% python3 -q
>>> import numpy as np
>>> np.set_printoptions(precision=2, suppress=True, linewidth=160)
>>> def rd(a):
...     return np.round(a, 2) + 0
... 
>>> m1 = np.load("test1.npy")
>>> print(m1)
[[2 0 0 0 0 0]
 [1 1 0 0 0 0]
 [0 2 0 0 0 0]
 [0 0 2 0 0 0]
 [0 0 1 1 0 0]
 [0 0 0 2 0 0]
 [0 0 0 0 2 0]
 [0 0 0 0 1 1]
 [0 0 0 0 0 2]]
>>> vec = np.array([-3, 3, 2, 3, -1, -3])
>>> rhs = m1 @ vec
>>> print(rd(np.linalg.pinv(m1) @ m1))
[[1. 0. 0. 0. 0. 0.]
 [0. 1. 0. 0. 0. 0.]
 [0. 0. 1. 0. 0. 0.]
 [0. 0. 0. 1. 0. 0.]
 [0. 0. 0. 0. 1. 0.]
 [0. 0. 0. 0. 0. 1.]]
>>> rng = np.random.default_rng(86)
>>> rhs = rhs + 0.05 * rng.normal(size=9)
>>> print(rd(rhs))
[-6.08 -0.01  6.03  4.04  4.96  6.03 -1.98 -3.99 -5.99]
>>> b, *_ = np.linalg.lstsq(m1, rhs)
>>> print([round(float(np.linalg.norm(np.linalg.solve(m1.T @ m1 + lam * np.eye(6), m1.T @ rhs))), 2) for lam in (0, 1, 10, 100)])
[6.43, 5.33, 2.14, 0.31]
>>> print(rd(m1.T @ (rhs - m1 @ b)))
[0. 0. 0. 0. 0. 0.]
>>> print(b.round())
[-3.  3.  2.  3. -1. -3.]
>>> P = m1 @ np.linalg.solve(m1.T @ m1, m1.T)
>>> print(rd(np.trace(P)))
6.0
>>> print(rd(np.diag(P)))
[0.83 0.33 0.83 0.83 0.33 0.83 0.83 0.33 0.83]
>>> vec = np.array([3, 0, 3, 2, 1, 2])
>>> rhs = m1 @ vec
>>> b, lr = np.zeros(6), 1 / np.linalg.norm(m1, 2) ** 2
>>> for i in range(250):
...     b -= lr * m1.T @ (m1 @ b - rhs)
...     if i % 50 == 0: print(i, round(np.linalg.norm(m1 @ b - rhs), 2))
... 
0 1.56
50 0.0
100 0.0
150 0.0
200 0.0
>>> print(rd(b))
[3. 0. 3. 2. 1. 2.]
>>> B = m1[0, 0] * m1[1:] - np.outer(m1[1:, 0], m1[0])
>>> print(B)
[[0 2 0 0 0 0]
 [0 4 0 0 0 0]
 [0 0 4 0 0 0]
 [0 0 2 2 0 0]
 [0 0 0 4 0 0]
 [0 0 0 0 4 0]
 [0 0 0 0 2 2]
 [0 0 0 0 0 4]]
>>> print(m1[:, 0] / m1[0, 0])
[1.  0.5 0.  0.  0.  0.  0.  0.  0. ]
>>> print(np.linalg.matrix_rank(B), np.linalg.matrix_rank(m1))
5 6
>>> A = np.load("case11.npy")
>>> print(A)
[[-0.51 -0.39  0.79  0.4   0.8 ]
 [ 1.37 -0.59  6.1   0.88  0.1 ]
 [-0.11 -1.33 -1.09  1.23  1.31]
 [-2.5   0.19  0.69  1.79  2.38]
 [-1.52  0.6   0.28  0.49  0.89]
 [ 3.   -0.24  8.09 -1.3  -2.03]
 [-0.8   1.83  3.79 -1.59 -0.99]
 [-1.3   0.79  3.13  1.03  0.98]
 [-2.4   2.11  3.31 -1.6  -0.08]
 [-0.39 -0.08  1.59  0.92  0.78]
 [ 0.72 -0.24  4.39 -0.87 -0.5 ]
 [ 2.12 -2.68  1.47  2.01  1.12]
 [-1.02  0.58  0.69 -0.39  0.19]
 [-0.31  0.81  3.91 -0.76 -0.42]
 [-2.12  0.92  0.6  -1.29  0.41]
 [ 1.08  0.6   8.79  0.6  -0.41]
 [ 0.43 -2.3  -1.    2.01  1.9 ]
 [-2.1   0.91  0.61 -1.3   0.41]
 [ 1.01  0.01  0.81 -1.79 -1.41]
 [ 1.08 -2.1   2.24  1.59  1.31]
 [ 0.08 -0.04  1.97 -0.02  0.09]
 [ 1.79 -0.9   5.72 -0.49 -0.59]
 [ 1.4  -1.33  0.12 -1.51 -0.84]
 [ 0.02 -0.02  0.    0.02  0.02]
 [-1.19 -0.61 -2.38  0.79  1.41]]
>>> print(round(np.log10(np.linalg.cond(A))))
2
>>> print(np.linalg.cond(A) > 100)
True
>>> print(rd(np.linalg.norm(A, 2) / np.linalg.norm(A)))
0.83
